>>> import numpy as np
>>> import numpy.linalg as la
>>> np.set_printoptions(precision=3, suppress=True, linewidth=200)
>>> W0 = np.load("dump.npy")
>>> W0
array([[-2,  0,  0],
       [ 2,  0,  0],
       [-3, -2, -1]])
>>> x = np.array([-1, 1, 0])
>>> a = np.maximum(W0 @ x, 0)
>>> W0 * (a > 1e-9)[:, None]
array([[-2,  0,  0],
       [ 0,  0,  0],
       [-3, -2, -1]])
>>> np.maximum(W0 @ x, 0) - np.maximum(-W0 @ x, 0)
array([ 2, -2,  1])
>>> W0.T @ a
array([-7, -2, -1])
>>> u = np.array([1, -3, -4, 3, -1, 4, 3, -5, 4])
>>> v = np.array([0, -1, 0, 3, 3, -1, 0, -3, 1])
>>> A = u[:, None] + v[None, :]
>>> A
array([[ 1,  0,  1,  4,  4,  0,  1, -2,  2],
       [-3, -4, -3,  0,  0, -4, -3, -6, -2],
       [-4, -5, -4, -1, -1, -5, -4, -7, -3],
       [ 3,  2,  3,  6,  6,  2,  3,  0,  4],
       [-1, -2, -1,  2,  2, -2, -1, -4,  0],
       [ 4,  3,  4,  7,  7,  3,  4,  1,  5],
       [ 3,  2,  3,  6,  6,  2,  3,  0,  4],
       [-5, -6, -5, -2, -2, -6, -5, -8, -4],
       [ 4,  3,  4,  7,  7,  3,  4,  1,  5]])
>>> out = W0 / np.sqrt((W0 ** 2).mean(axis=1, keepdims=True))
>>> la.matrix_rank(W0 - W0.mean(axis=1, keepdims=True))
np.int64(2)
>>> la.matrix_rank(out) == la.matrix_rank(W0)
np.True_
>>> la.norm(out, axis=1)
array([1.732, 1.732, 1.732])
>>> E = np.loadtxt("layer16.csv", delimiter=",")
>>> E
array([[-2.065,  7.61 , -1.344,  5.008, -1.018, -0.386],
       [-2.329,  3.74 ,  3.103,  7.594, -1.514, -2.053],
       [-1.376,  3.996, -5.444, -4.403,  1.008,  1.714],
       [-4.567, -0.566,  3.119,  5.379,  0.965, -0.844],
       [-2.777, -4.372,  3.79 , -1.146, -1.012, -2.461],
       [-3.076,  8.32 ,  0.655,  6.421, -2.593, -2.633],
       [-1.505,  2.693,  1.485,  1.493, -2.855, -3.156],
       [ 1.91 ,  3.247, -5.164,  1.059,  3.529,  4.45 ],
       [ 1.708, -0.653,  1.511, -2.96 , -3.602, -2.997],
       [ 0.773,  8.927,  0.91 ,  7.086, -4.138, -2.787],
       [-3.889, -2.171,  5.184,  3.568, -1.352, -3.006],
       [-3.046, -4.23 ,  5.605,  0.317, -2.232, -3.755],
       [-1.848, -0.029,  4.019,  0.822, -4.012, -4.573],
       [-0.176, -1.731,  0.664, -3.349, -1.526, -1.438],
       [ 3.141,  1.127, -6.666, -6.872,  1.887,  3.458]])
>>> Xs = E - E.mean(axis=0)
>>> Uu, sigma, vt = la.svd(Xs, full_matrices=False)
>>> sigma
array([21.843, 19.666,  9.727,  5.201,  0.4  ,  0.185])
>>> np.round(sigma ** 2 / (sigma ** 2).sum(), 3) + 0
array([0.484, 0.392, 0.096, 0.027, 0.   , 0.   ])
>>> round((sigma ** 2).sum() ** 2 / (sigma ** 4).sum(), 3)
np.float64(2.511)
>>> np.round(Xs.mean(axis=0), 3) + 0
array([0., 0., 0., 0., 0., 0.])
>>> la.matrix_rank(Xs)
np.int64(6)
>>> np.searchsorted(np.cumsum(sigma ** 2) / (sigma ** 2).sum(), 0.9) + 1
np.int64(3)
>>> cov = np.cov(E, rowvar=False)
>>> la.eigvalsh(cov)[::-1]
array([34.081, 27.625,  6.759,  1.932,  0.011,  0.002])
>>> cov.shape
(6, 6)
>>> m1 = np.loadtxt("run17.csv", delimiter=",")
>>> m1
array([[-2.145,  0.295,  0.09 ,  0.617, -0.176],
       [ 0.295, -1.315, -1.645, -0.494, -0.305],
       [ 0.09 , -1.645, -3.679,  0.522, -1.244],
       [ 0.617, -0.494,  0.522, -2.18 , -0.64 ],
       [-0.176, -0.305, -1.244, -0.64 , -1.68 ]])
>>> round(float(la.norm(m1, 1)), 3), round(la.norm(m1, np.inf), 3)
(7.18, np.float64(7.18))
>>> la.norm(m1, axis=1).argmax()
np.int64(2)
>>> round(la.norm(m1, 2), 3)
np.float64(5.0)
>>> round(la.norm(m1, "nuc"), 3)
np.float64(11.0)
>>> la.norm(m1, axis=0)
array([2.261, 2.204, 4.251, 2.462, 2.214])
>>> np.all(la.eigvalsh(m1) > 0)
np.False_
>>> [round(float(la.det(m1[:i, :i])), 2) + 0 for i in range(1, 6)]
[-2.15, 2.73, -4.33, 4.97, 0.0]
>>> evals, evecs = la.eigh(m1)
>>> np.abs(evecs[:, -1])
array([0.081, 0.651, 0.488, 0.407, 0.407])
>>> evals.round(3) + 0
array([-5., -3., -2., -1.,  0.])
>>> np.unique(evals.round(6) + 0, return_counts=True)[1]
array([1, 1, 1, 1, 1])
>>> (evals > 1e-8).sum(), (evals < -1e-8).sum()
(np.int64(0), np.int64(4))
>>> np.round(la.eigvalsh(m1 @ m1), 3) + 0
array([ 0.,  1.,  4.,  9., 25.])
>>> np.abs(evecs[:, -1]).round(6).argmax()
np.int64(1)
>>> K = np.load("arr.npy")
>>> K
array([[  1,  -1,   1,  -1],
       [  1,   0,   0,   0],
       [  1,   1,   1,   1],
       [  1,   2,   4,   8],
       [  1,   3,   9,  27],
       [  1,   4,  16,  64],
       [  1,   5,  25, 125],
       [  1,   6,  36, 216],
       [  1,   7,  49, 343]])
>>> # column 3 dominates
>>> out = K[0, 0] * K[1:] - np.outer(K[1:, 0], K[0])
>>> out
array([[  0,   1,  -1,   1],
       [  0,   2,   0,   2],
       [  0,   3,   3,   9],
       [  0,   4,   8,  28],
       [  0,   5,  15,  65],
       [  0,   6,  24, 126],
       [  0,   7,  35, 217],
       [  0,   8,  48, 344]])
>>> np.flatnonzero(~out.round(6).any(axis=1))
array([], dtype=int64)
>>> la.matrix_rank(out), la.matrix_rank(K)
(np.int64(3), np.int64(4))
>>> data = np.load("a.npy")
>>> data
array([[ 0.,  1.,  3.,  1.],
       [ 0.,  1.,  0., -5.],
       [ 0.,  0., -5., -4.],
       [ 0.,  4.,  0., -5.]])
>>> r = la.matrix_rank(data)
>>> r
np.int64(3)
>>> null = la.svd(data)[2][r:].T
>>> la.matrix_rank(data.T @ data), la.matrix_rank(data @ data.T)
(np.int64(3), np.int64(3))
>>> data @ null
array([[0.],
       [0.],
       [0.],
       [0.]])
>>> [int(la.matrix_rank(data[:i])) for i in range(1, len(data) + 1)]
[1, 2, 3, 3]
>>> np.allclose(data @ null, 0)
True
>>> Uu, sigma, vt = la.svd(data)
>>> evecs = vt[:(sigma > 1e-8).sum()]
>>> rng = np.random.default_rng(682)
>>> x = data[3] + 4 * data[1] + rng.integers(2) * np.eye(4)[0]
>>> x
array([  1.,   8.,   0., -25.])
>>> round(la.norm(x - evecs.T @ evecs @ x), 3)
np.float64(1.0)
>>> np.diag(evecs.T @ evecs)
array([0., 1., 1., 1.])
>>> data.sum(axis=0)
array([  0.,   6.,  -2., -13.])
>>> np.diff(data, axis=0)
array([[ 0.,  0., -3., -6.],
       [ 0., -1., -5.,  1.],
       [ 0.,  4.,  5., -1.]])
>>> data.shape
(4, 4)
>>> data.mean(axis=0)
array([ 0.  ,  1.5 , -0.5 , -3.25])
>>> la.rank(data)
Traceback (most recent call last):
  File "<python-input-74>", line 1, in <module>
    la.rank(data)
    ^^^^^^^
AttributeError: module 'numpy.linalg' has no attribute 'rank'
>>> np.unravel_index(np.abs(data).argmax(), data.shape)
(np.int64(1), np.int64(3))
>>> np.round(la.norm(data), 3)
np.float64(10.909)
>>> np.count_nonzero(data)
np.int64(9)
>>> la.svd(data, compute_uv=False)
array([9.222, 5.561, 1.742, 0.   ])
>>> data - data[0]
array([[ 0.,  0.,  0.,  0.],
       [ 0.,  0., -3., -6.],
       [ 0., -1., -8., -5.],
       [ 0.,  3., -3., -6.]])
>>> np.abs(np.diag(la.qr(data)[1])) > 1e-9
array([False,  True,  True,  True])
>>> round(float(np.trace(la.pinv(data) @ data)), 3)
3.0
>>> out = np.array([[0, 5, -3], [5, -5, 1], [3, -2, 2], [-2, 5, 3]])
>>> data @ out
array([[ 12.,  -6.,  10.],
       [ 15., -30., -14.],
       [ -7., -10., -22.],
       [ 30., -45., -11.]])
>>> np.einsum("ij->j", data)
array([  0.,   6.,  -2., -13.])
>>> np.einsum("ik,kj->ij", data, out)
array([[ 12.,  -6.,  10.],
       [ 15., -30., -14.],
       [ -7., -10., -22.],
       [ 30., -45., -11.]])
>>> la.matrix_rank(data @ out)
np.int64(3)
>>> out.T @ data.T
array([[ 12.,  15.,  -7.,  30.],
       [ -6., -30., -10., -45.],
       [ 10., -14., -22., -11.]])
>>> np.einsum("ij,ij->i", data, data)
array([11., 26., 41., 41.])
>>> np.vstack([data, out.T]).shape
(7, 4)
>>> arr = np.diag(3 * np.array([-2, 4, 9, -4, 8, -3, 9, 9])) + np.array([[2, 1, 0, 1, 2, 2, 1, 2],
...     [-1, -2, -1, 0, 0, -2, 0, 1],
...     [-1, 2, 1, 0, -1, 2, 1, 1],
...     [2, -2, -2, -1, 2, 0, 1, 1],
...     [-2, 2, 2, -1, -2, 0, -2, -2],
...     [1, -1, 1, -2, -2, 1, 1, 2],
...     [-1, 2, 0, 2, 1, 2, -2, -1],
...     [0, -1, -1, -2, -1, 0, 1, 2]])
>>> arr
array([[ -4,   1,   0,   1,   2,   2,   1,   2],
       [ -1,  10,  -1,   0,   0,  -2,   0,   1],
       [ -1,   2,  28,   0,  -1,   2,   1,   1],
       [  2,  -2,  -2, -13,   2,   0,   1,   1],
       [ -2,   2,   2,  -1,  22,   0,  -2,  -2],
       [  1,  -1,   1,  -2,  -2,  -8,   1,   2],
       [ -1,   2,   0,   2,   1,   2,  25,  -1],
       [  0,  -1,  -1,  -2,  -1,   0,   1,  29]])
>>> out = la.inv(arr)
>>> round(la.det(arr) * la.det(out), 3)
np.float64(1.0)
>>> np.allclose(out, arr.T)
False
>>> np.round(la.cond(arr), 3)
np.float64(9.49)
>>> np.round(la.inv(out), 3) + 0
array([[ -4.,   1.,   0.,   1.,   2.,   2.,   1.,   2.],
       [ -1.,  10.,  -1.,   0.,   0.,  -2.,   0.,   1.],
       [ -1.,   2.,  28.,   0.,  -1.,   2.,   1.,   1.],
       [  2.,  -2.,  -2., -13.,   2.,   0.,   1.,   1.],
       [ -2.,   2.,   2.,  -1.,  22.,   0.,  -2.,  -2.],
       [  1.,  -1.,   1.,  -2.,  -2.,  -8.,   1.,   2.],
       [ -1.,   2.,   0.,   2.,   1.,   2.,  25.,  -1.],
       [  0.,  -1.,  -1.,  -2.,  -1.,   0.,   1.,  29.]])
>>> (np.abs(out) > 1e-9).astype(int)
array([[1, 1, 1, 1, 1, 1, 1, 1],
       [1, 1, 1, 1, 1, 1, 1, 1],
       [1, 1, 1, 1, 1, 1, 1, 1],
       [1, 1, 1, 1, 1, 1, 1, 1],
       [1, 1, 1, 1, 1, 1, 1, 1],
       [1, 1, 1, 1, 1, 1, 1, 1],
       [1, 1, 1, 1, 1, 1, 1, 1],
       [1, 1, 1, 1, 1, 1, 1, 1]])
>>> np.allclose(arr @ arr.T, arr.T @ arr)
False
>>> np.trace(arr)
np.int64(89)
>>> la.determinant(arr)
Traceback (most recent call last):
  File "<python-input-100>", line 1, in <module>
    la.determinant(arr)
    ^^^^^^^^^^^^^^
AttributeError: module 'numpy.linalg' has no attribute 'determinant'
>>> x = np.array([-3, 1, -3, 3, -2, 3, 0, 1])
>>> y = arr @ x
>>> beta, lr = np.zeros(8), 1 / la.norm(arr, 2) ** 2
>>> for i in range(40):
...     beta -= lr * arr.T @ (arr @ beta - y)
...     if i % 10 == 0: print(i, round(la.norm(arr @ beta - y), 3))
... 
0 55.123
10 12.717
20 6.97
30 4.93
>>> beta
array([-1.785,  1.138, -2.97 ,  3.24 , -1.865,  3.072,  0.019,  1.039])
>>> x = np.array([-3, 2, -1, 3])
>>> a = np.maximum(K @ x, 0)
>>> np.flatnonzero(a > 1e-9)
array([2, 3, 4, 5, 6, 7, 8])
>>> np.maximum(K @ (3 * x), 0)
array([   0,    0,    3,   63,  225,  543, 1071, 1863, 2973])
>>> mat = np.load("test11.npy")
>>> mat
array([[0.364, 0.   , 0.091, 0.   , 0.091, 0.273, 0.182],
       [0.167, 0.167, 0.083, 0.25 , 0.167, 0.083, 0.083],
       [0.231, 0.   , 0.154, 0.154, 0.154, 0.154, 0.154],
       [0.222, 0.222, 0.111, 0.222, 0.   , 0.222, 0.   ],
       [0.176, 0.118, 0.118, 0.176, 0.176, 0.176, 0.059],
       [0.125, 0.188, 0.125, 0.   , 0.188, 0.188, 0.188],
       [0.143, 0.071, 0.071, 0.071, 0.214, 0.214, 0.214]])
>>> mat.sum(axis=1)
array([1., 1., 1., 1., 1., 1., 1.])
>>> p = np.eye(7)[1]
>>> for _ in range(7):
...     p = p @ mat
...     print(p.round(3))
... 
[0.167 0.167 0.083 0.25  0.167 0.083 0.083]
[0.215 0.125 0.106 0.145 0.119 0.191 0.1  ]
[0.215 0.11  0.107 0.108 0.135 0.196 0.13 ]
[0.212 0.104 0.107 0.101 0.143 0.196 0.137]
[0.211 0.103 0.107 0.1   0.144 0.197 0.138]
[0.211 0.103 0.107 0.1   0.145 0.197 0.138]
[0.21  0.103 0.107 0.1   0.145 0.197 0.138]
>>> out = mat / np.sqrt((mat ** 2).mean(axis=1, keepdims=True))
>>> la.matrix_rank(out) == la.matrix_rank(mat)
np.True_
>>> out[4]
array([1.183, 0.789, 0.789, 1.183, 1.183, 1.183, 0.394])
>>> out = np.array([[2, -6], [8, 2], [9, -6], [-7, 4], [-7, -2], [1, -1], [7, 2]])
>>> np.einsum("ij->j", mat)
array([1.428, 0.765, 0.753, 0.874, 0.99 , 1.31 , 0.88 ])
>>> np.vstack([mat, out.T]).shape
(9, 7)
>>> np.einsum("ij,ij->i", mat, mat)
array([0.256, 0.167, 0.172, 0.21 , 0.156, 0.172, 0.173])
>>> np.allclose(mat @ mat.T, mat.T @ mat)
False
>>> np.round(np.trace(mat), 3)
np.float64(1.485)
